$ ipython --no-banner

In [1]: import numpy as np

In [2]: import numpy.linalg as la

In [3]: np.set_printoptions(precision=1, suppress=True, linewidth=160)

In [4]: rnd = lambda a: np.round(a, 1) + 0

In [5]: data = np.loadtxt("layer0.csv", delimiter=",")

In [6]: print(rnd(data))
[[-0.4  0.1  0.5 -0.5 -0.4  0.4]
 [ 0.4 -0.7  0.4  0.3 -0.3  0.1]
 [-0.6 -0.7 -0.1 -0.2  0.1 -0.4]
 [ 0.5 -0.2 -0.3 -0.7 -0.2 -0.1]
 [-0.3 -0.2 -0.7  0.2 -0.2  0.6]
 [ 0.1 -0.2  0.1 -0.2  0.8  0.5]]

In [7]: print(rnd(data.T @ data))
[[1. 0. 0. 0. 0. 0.]
 [0. 1. 0. 0. 0. 0.]
 [0. 0. 1. 0. 0. 0.]
 [0. 0. 0. 1. 0. 0.]
 [0. 0. 0. 0. 1. 0.]
 [0. 0. 0. 0. 0. 1.]]

In [8]: print(rnd(la.svd(data, compute_uv=False)))
[1. 1. 1. 1. 1. 1.]

In [9]: cov = data.T @ data

In [10]: print((data @ data.T).shape)
(6, 6)

In [11]: print(rnd(la.svd(data, compute_uv=False) ** 2))
[1. 1. 1. 1. 1. 1.]

In [12]: rng = np.random.default_rng(42)

In [13]: lab = rng.permutation(6)

In [14]: print(lab)
[3 2 5 4 1 0]

In [15]: out = data[lab][:, lab]

In [16]: print(rnd(la.det(out)), rnd(la.det(data[lab])))
-1.0 1.0

In [17]: print(rnd(np.diag(out)))
[-0.7 -0.1  0.5 -0.2 -0.7 -0.4]

In [18]: print(rnd(out))
[[-0.7 -0.3 -0.1 -0.2 -0.2  0.5]
 [-0.2 -0.1 -0.4  0.1 -0.7 -0.6]
 [-0.2  0.1  0.5  0.8 -0.2  0.1]
 [ 0.2 -0.7  0.6 -0.2 -0.2 -0.3]
 [ 0.3  0.4  0.1 -0.3 -0.7  0.4]
 [-0.5  0.5  0.4 -0.4  0.1 -0.4]]

In [19]: x0 = np.array([1, 0, 2, 2, 1, 2])

In [20]: y = out @ x0

In [21]: b, lr = np.zeros(6), 1 / la.norm(out, 2) ** 2

In [22]: for i in range(20):
    ...:     b -= lr * out.T @ (out @ b - y)
    ...:     if i % 5 == 0: print(i, round(la.norm(out @ b - y), 1))
    ...: 
0 0.0
5 0.0
10 0.0
15 0.0

In [23]: print(rnd(b))
[1. 0. 2. 2. 1. 2.]

In [24]: print(rnd(la.cond(out)))
1.0

In [25]: out = la.inv(data)

In [26]: print(rnd(la.det(data) * out))
[[ 0.4 -0.4  0.6 -0.5  0.3 -0.1]
 [-0.1  0.7  0.7  0.2  0.2  0.2]
 [-0.5 -0.4  0.1  0.3  0.7 -0.1]
 [ 0.5 -0.3  0.2  0.7 -0.2  0.2]
 [ 0.4  0.3 -0.1  0.2  0.2 -0.8]
 [-0.4 -0.1  0.4  0.1 -0.6 -0.5]]

In [27]: print(rnd(la.det(data) * la.det(out)))
1.0

In [28]: print(rnd(la.inv(out)))
[[-0.4  0.1  0.5 -0.5 -0.4  0.4]
 [ 0.4 -0.7  0.4  0.3 -0.3  0.1]
 [-0.6 -0.7 -0.1 -0.2  0.1 -0.4]
 [ 0.5 -0.2 -0.3 -0.7 -0.2 -0.1]
 [-0.3 -0.2 -0.7  0.2 -0.2  0.6]
 [ 0.1 -0.2  0.1 -0.2  0.8  0.5]]

In [29]: print(rnd(data @ out))
[[1. 0. 0. 0. 0. 0.]
 [0. 1. 0. 0. 0. 0.]
 [0. 0. 1. 0. 0. 0.]
 [0. 0. 0. 1. 0. 0.]
 [0. 0. 0. 0. 1. 0.]
 [0. 0. 0. 0. 0. 1.]]

In [30]: C = np.array([[-7, 8, 2, 2, -4, 2, -3, 1, -1, -7],
    ...:     [-3, 2, 0, -9, 2, 6, -2, 4, 7, -4],
    ...:     [7, 7, 2, 8, -2, -1, -1, -5, -2, 6]])

In [31]: W0 = np.repeat(C, 29 // 3, axis=0)

In [32]: W0 = W0 + 0.1 * rng.normal(size=W0.shape)

In [33]: print(rnd(W0))
[[-6.9  7.8  1.9  2.  -4.   2.  -3.1  1.1 -0.9 -7. ]
 [-6.9  8.   1.9  2.  -4.1  2.1 -3.   1.  -1.1 -6.9]
 [-7.   8.   2.   2.1 -4.   2.  -3.   1.2 -1.  -7.1]
 [-7.1  8.1  2.1  2.  -4.1  1.9 -2.9  1.1 -0.9 -7.1]
 [-7.   8.   2.   2.1 -4.   2.1 -3.   1.  -0.9 -7.1]
 [-7.   8.   1.9  2.  -3.9  1.9 -2.9  0.8 -1.  -7. ]
 [-6.9  8.1  2.1  2.  -4.   2.1 -3.   0.9 -1.1 -7.1]
 [-7.   8.   2.1  2.  -4.   2.1 -3.   1.  -1.1 -7. ]
 [-7.   7.9  2.   2.  -4.   2.  -3.   1.1 -1.  -7. ]
 [-3.   1.8 -0.1 -9.1  1.9  6.  -2.1  4.   7.1 -4. ]
 [-2.9  1.9  0.  -9.1  2.   6.1 -2.2  4.   7.  -4.1]
 [-3.1  2.  -0.1 -9.   2.   6.2 -2.   3.9  7.  -4. ]
 [-2.9  2.1  0.  -8.9  1.9  5.9 -2.1  4.   6.9 -3.9]
 [-3.   1.9 -0.1 -9.   2.1  6.2 -1.7  4.   6.9 -4.2]
 [-3.   1.9  0.  -9.1  2.   6.1 -2.   4.   6.9 -4.2]
 [-3.   2.   0.2 -9.   2.1  6.  -2.1  3.9  6.9 -3.8]
 [-3.1  2.1 -0.1 -8.9  2.   6.  -2.   3.9  7.  -4. ]
 [-3.1  1.9  0.  -8.8  2.   6.  -2.   4.1  7.  -4. ]
 [ 7.1  7.   2.2  8.  -2.1 -1.1 -0.8 -4.8 -2.   6. ]
 [ 7.1  6.9  1.9  8.1 -2.  -1.  -1.  -5.  -1.9  6. ]
 [ 7.1  6.8  2.   7.9 -2.1 -1.1 -1.  -4.9 -2.1  6. ]
 [ 7.   7.   2.1  8.1 -1.9 -1.  -1.1 -5.  -2.   6. ]
 [ 6.9  7.   2.   8.3 -1.8 -1.1 -1.  -5.1 -2.1  6. ]
 [ 7.1  6.9  1.9  7.8 -2.  -1.1 -1.1 -5.1 -2.   5.8]
 [ 6.9  7.2  1.9  7.9 -1.8 -0.7 -1.1 -5.  -2.   6.2]
 [ 6.9  7.   2.1  8.  -2.  -1.  -1.1 -5.  -2.   6. ]
 [ 6.9  7.   2.1  8.  -2.  -1.  -1.  -5.1 -2.   6. ]]

In [34]: x0 = np.array([1, -1, -1, -1, -2, -2, -2, 1, 1, -2])

In [35]: y = W0 @ x0

In [36]: print(rnd(la.solve(W0.T @ W0, W0.T @ y)))
[ 1. -1. -1. -1. -2. -2. -2.  1.  1. -2.]

In [37]: y = y + 0.3 * rng.normal(size=27)

In [38]: print(rnd(y))
[  6.4   5.3   5.2   5.    4.8   4.9   4.9   5.1   4.5  12.2  11.9  10.1  11.   10.5  11.2  10.2  10.8  10.9 -20.6 -20.  -21.  -21.4 -21.8 -19.8 -22.3 -21.4
 -21.2]

In [39]: b, *_ = la.lstsq(W0, y)

In [40]: print(b.round())
[ 1. -0. -3. -1. -2. -3. -2.  1.  1. -3.]

In [41]: print(rnd(la.norm(y - W0 @ b)))
1.3

In [42]: print(rnd(b))
[ 1.4 -0.4 -2.8 -0.8 -1.5 -2.9 -2.3  1.1  1.4 -2.7]

In [43]: proj = W0 @ la.solve(W0.T @ W0, W0.T)

In [44]: print(np.allclose(proj @ proj, proj))
True

In [45]: print(rnd(np.trace(proj)))
10.0

In [46]: cov = np.cov(W0, rowvar=False)

In [47]: print(rnd(W0.std(axis=0)))
[5.9 2.6 1.  7.  2.5 2.9 0.8 3.7 4.  5.6]

In [48]: print(rnd(la.eigvalsh(cov)[::-1]))
[131.8  43.1   0.    0.    0.    0.    0.    0.    0.    0. ]

In [49]: print(rnd(np.median(W0, axis=0)))
[-3.   7.   1.9  2.  -2.   2.  -2.   1.  -1.  -4. ]

In [50]: print(cov.shape)
(10, 10)

In [51]: print(np.argwhere(np.triu(np.abs(np.corrcoef(W0.T)) > 0.8, 1)))
[[0 6]
 [0 7]
 [0 9]
 [1 2]
 [1 3]
 [1 4]
 [1 5]
 [1 8]
 [2 3]
 [2 4]
 [2 5]
 [2 8]
 [3 5]
 [3 7]
 [3 8]
 [4 8]
 [5 7]
 [5 8]
 [6 9]
 [7 8]
 [7 9]]

In [52]: print(rnd(np.corrcoef(W0[:, 5], W0[:, 4])[0, 1]))
0.7

In [53]: print(np.argsort(-W0.std(axis=0).round(6), kind="stable"))
[3 0 9 8 7 5 1 4 2 6]

In [54]: C = W0[[12, 17]].astype(float)

In [55]: for _ in range(3):
    ...:     lab = la.norm(W0[:, None] - C, axis=-1).argmin(axis=1)
    ...:     C = np.array([W0[lab == j].mean(axis=0) for j in range(2)])
    ...: 

In [56]: print(lab)
[0 0 0 0 0 0 0 0 0 1 1 1 1 1 1 1 1 1 0 0 0 0 0 0 0 0 0]

In [57]: print(np.bincount(lab))
[18  9]

In [58]: print(rnd(C[1] - C[0]))
[ -3.   -5.5  -2.  -14.    5.    5.5   0.    6.    8.5  -3.5]

In [59]: print(rnd(C))
[[ 0.   7.5  2.   5.  -3.   0.5 -2.  -2.  -1.5 -0.5]
 [-3.   2.   0.  -9.   2.   6.  -2.   4.   7.  -4. ]]

In [60]: X = np.loadtxt("mat.csv", delimiter=",")

In [61]: print(X)
[[-3.3 -0.6 -1.3  3.2 -2.8  1.9 -6.   5.  -2.2]
 [ 1.7  0.3  4.5  3.5  2.1 -1.   7.6 -0.6 -0.7]
 [-1.9 -1.5  3.7  4.8  6.2  2.7  1.8 -1.6  2.3]
 [ 0.7  4.6  3.7  0.2 -0.1 -2.1 -2.5  1.5 -7.2]
 [-3.1  3.3  0.7  2.9  4.2 -3.1 -1.1  1.4  6.4]
 [ 3.2  0.1 -3.2  7.5  0.6  3.3 -0.9  1.9  2.7]
 [-3.6  2.6  3.1 -1.9  4.5 -5.6  2.4 -2.   2.5]
 [-1.8  3.6  1.9 -5.5  2.6  2.8  3.1 -4.1 -3. ]
 [ 0.9  3.4  0.1 -4.9 -3.3  1.5  5.7  3.6  2.1]
 [-0.8 -3.9 -2.3 -2.4  6.3 -0.7 -4.5 -3.2  1.3]
 [-1.1 -6.5 -3.1  3.8  0.9  0.  -5.3 -0.6 -1.9]
 [ 3.6 -3.1 -1.2 -6.3 -4.7 -2.5  2.6 -0.6  0.4]
 [-4.4  1.7  2.   4.   4.5  1.   4.8 -1.7 -3.3]
 [ 4.3  0.3  3.4 -2.7  6.2  2.4 -2.  -3.7  0.6]
 [-4.  -0.4 -1.7  6.1 -1.  -5.7 -0.9  1.5  2.4]
 [-3.8  1.  -1.9  3.9 -3.9  1.4  2.7 -5.2 -3.7]
 [ 4.3  1.3 -5.2  0.3 -5.6 -1.9  1.9 -1.4 -3.5]
 [ 0.6  4.2 -2.2  2.9  6.9 -3.1 -0.8 -1.5 -3.1]
 [ 3.4 -5.5  3.7 -0.7 -1.4 -5.  -3.7 -1.4  0.7]]

In [62]: def softmax(z):
    ...:     e = np.exp(z - z.max(axis=-1, keepdims=True))
    ...:     return e / e.sum(axis=-1, keepdims=True)
    ...: 

In [63]: print(rnd(softmax(X[10])))
[0.  0.  0.  0.9 0.  0.  0.  0.  0. ]

In [64]: print(rnd(softmax(X[10] + -2)))
[0.  0.  0.  0.9 0.  0.  0.  0.  0. ]

In [65]: print(rnd(softmax(10 * X[10])))
[0. 0. 0. 1. 0. 0. 0. 0. 0.]

In [66]: scores = X @ X.T / np.sqrt(9)

In [67]: print(rnd(softmax(scores)[10] @ X))
[-1.1 -6.5 -3.1  3.8  0.9  0.  -5.3 -0.6 -1.9]

In [68]: print(softmax(scores).round(6).argmax(axis=1))
[ 0  1  2  3  4  5  6  7  8  9 10 11 12 13 14 15 16 17 18]

In [69]: Xs = X - X.mean(axis=0)

In [70]: vecs = la.svd(Xs)[2][:8]

In [71]: out = Xs - Xs @ vecs.T @ vecs

In [72]: print(rnd(np.diag(vecs.T @ vecs)))
[1.  0.8 0.9 1.  0.8 1.  0.9 0.7 0.9]

In [73]: print(la.norm(out, axis=1).round(6).argmax())
15

In [74]: w1 = np.array([[-5, 6, -9, -4, 6, -7],
    ...:     [-6, -2, -3, 2, 1, 9],
    ...:     [4, -8, -4, -1, 6, -2],
    ...:     [-1, -8, -3, 9, 6, 6],
    ...:     [-3, 2, -5, -4, 0, -6],
    ...:     [6, -1, -9, 0, 0, -8],
    ...:     [8, 4, 0, -9, -2, -1],
    ...:     [5, -7, 5, -9, 2, 9],
    ...:     [4, -5, -9, 6, 4, 7]])

In [75]: b = np.array([-2, 8, 2, 1, 7, 0])

In [76]: act = np.maximum(X @ w1 + b, 0)

In [77]: print(la.matrix_rank(act))
6

In [78]: print((act > 0).astype(int))
[[0 0 1 1 1 1]
 [1 0 0 0 1 0]
 [1 0 0 1 1 0]
 [0 0 1 0 1 1]
 [0 0 0 1 1 1]
 [0 0 0 1 1 1]
 [0 0 1 0 0 1]
 [0 1 0 0 0 0]
 [1 1 1 0 0 1]
 [0 1 0 1 0 0]
 [0 1 1 1 0 0]
 [1 1 1 0 0 0]
 [1 0 1 0 0 0]
 [0 1 0 0 1 0]
 [0 0 1 1 1 1]
 [1 1 1 1 0 0]
 [0 1 1 0 0 1]
 [0 1 0 1 1 1]
 [0 1 1 1 1 0]]

In [79]: print(rnd((act > 0).mean(axis=0)))
[0.3 0.5 0.6 0.5 0.5 0.5]

In [80]: C = np.array([[3, -2], [-2, 1], [-2, -1], [-1, 3], [-3, 2], [-1, 2]])

In [81]: print(w1 @ C)
[[-16  11]
 [-22  39]
 [ 21  -7]
 [-14  48]
 [  7 -11]
 [ 46 -20]
 [ 32 -45]
 [ 13 -27]
 [ 15  36]]

In [82]: K = np.load("arr.npy")

In [83]: print(K)
[[ 4  0  4  0  0  0  0  0]
 [ 0 -2  0  3  0  0  0  0]
 [ 0  0  0  0  3  0  2  0]
 [ 0  0 -3  0  0  0  0  0]
 [ 0  0 -4  0  0  0  0  4]
 [-5  0  0  0  0  0  0  0]
 [ 0  0 -3  0 -3 -4  2  0]
 [ 4  0  0  0  0  5 -3  5]]

In [84]: # looks like rank 7

In [85]: r = la.matrix_rank(K)

In [86]: print(r)
7

In [87]: N = la.svd(K)[2][r:].T

In [88]: print([int(la.matrix_rank(np.delete(K, i, axis=0))) for i in range(8)])
[7, 6, 6, 7, 6, 7, 6, 6]

In [89]: print([int(la.matrix_rank(K[:, :j + 1])) for j in range(8)])
[1, 2, 3, 3, 4, 5, 6, 7]

In [90]: print(rnd(K @ N))
[[0.]
 [0.]
 [0.]
 [0.]
 [0.]
 [0.]
 [0.]
 [0.]]

In [91]: x0 = np.array([3, 3, 8, 4, 8, 0, 4, 7, 8, 7])

In [92]: h1 = np.maximum(W0 @ x0, 0)

In [93]: print(np.flatnonzero(h1 > 1e-9))
[ 9 10 11 12 13 14 15 16 17 18 19 20 21 22 23 24 25 26]

In [94]: feats = np.load("case15.npy")

In [95]: print(feats)
[[ 1  1  1  1 -1 -1 -1 -1]
 [ 1 -1 -1  1 -1  1  1 -1]
 [ 1 -1  1 -1  1 -1  1 -1]
 [ 1  1 -1 -1  1  1 -1 -1]
 [ 1 -1 -1  1  1 -1 -1  1]
 [ 1  1 -1 -1 -1 -1  1  1]]

In [96]: r0, r1 = feats[3], feats[0]

In [97]: print(r0 @ r0)
8

In [98]: pr = (r0 @ r1) / (r0 @ r0) * r0

In [99]: print(np.outer(r0, r1))
[[ 1  1  1  1 -1 -1 -1 -1]
 [ 1  1  1  1 -1 -1 -1 -1]
 [-1 -1 -1 -1  1  1  1  1]
 [-1 -1 -1 -1  1  1  1  1]
 [ 1  1  1  1 -1 -1 -1 -1]
 [ 1  1  1  1 -1 -1 -1 -1]
 [-1 -1 -1 -1  1  1  1  1]
 [-1 -1 -1 -1  1  1  1  1]]

In [100]: print(pr)
[ 0.  0. -0. -0.  0.  0. -0. -0.]

In [101]: print(rnd(la.norm(r0 + r1) ** 2 + la.norm(r0 - r1) ** 2))
32.0

In [102]: print(np.abs(feats).max())
1

In [103]: print(feats.sum(axis=1))
[0 0 0 0 0 0]

In [104]: print(feats.sum(axis=0))
[ 6  0 -2  0  0 -2  0 -2]

In [105]: print(feats.shape)
(6, 8)

In [106]: feats[:, 8]
---------------------------------------------------------------------------
IndexError                                Traceback (most recent call last)
Cell In[106], line 1
----> 1 feats[:, 8]

IndexError: index 8 is out of bounds for axis 1 with size 8

In [107]: print(rnd(la.norm(feats)))
6.9

In [108]: Xs = X - X.mean(axis=1)
---------------------------------------------------------------------------
ValueError                                Traceback (most recent call last)
Cell In[108], line 1
----> 1 Xs = X - X.mean(axis=1)

ValueError: operands could not be broadcast together with shapes (19,9) (19,) 

In [109]: Xs = X - X.mean(axis=0)

In [110]: Uu, s, Vt = la.svd(Xs, full_matrices=False)

In [111]: print(np.abs(Vt[0]).argmax())
6

In [112]: print(la.matrix_rank(Xs))
9

In [113]: print(rnd(Vt[0] * np.sign(Vt[0, np.abs(Vt[0]).argmax()])))
[ 0.1  0.4  0.3 -0.5  0.2  0.1  0.6 -0.2 -0.1]

In [114]: print(rnd((s ** 2).sum() ** 2 / (s ** 4).sum()))
6.6

In [115]: t3 = np.stack([feats, -3 * feats, feats[::-1]])

In [116]: print(la.matrix_rank(t3))
[6 6 6]

In [117]: print(la.matrix_rank(t3.reshape(3, -1)))
2

In [118]: print(t3.sum(axis=0))
[[-1 -1 -3 -3  1  1  3  3]
 [-1  1  1 -1  3 -3 -3  3]
 [-1  3 -3  1 -1  3 -3  1]
 [-1 -3  3  1 -1 -3  3  1]
 [-1  1  1 -1 -3  3  3 -3]
 [-1 -1  3  3  1  1 -3 -3]]
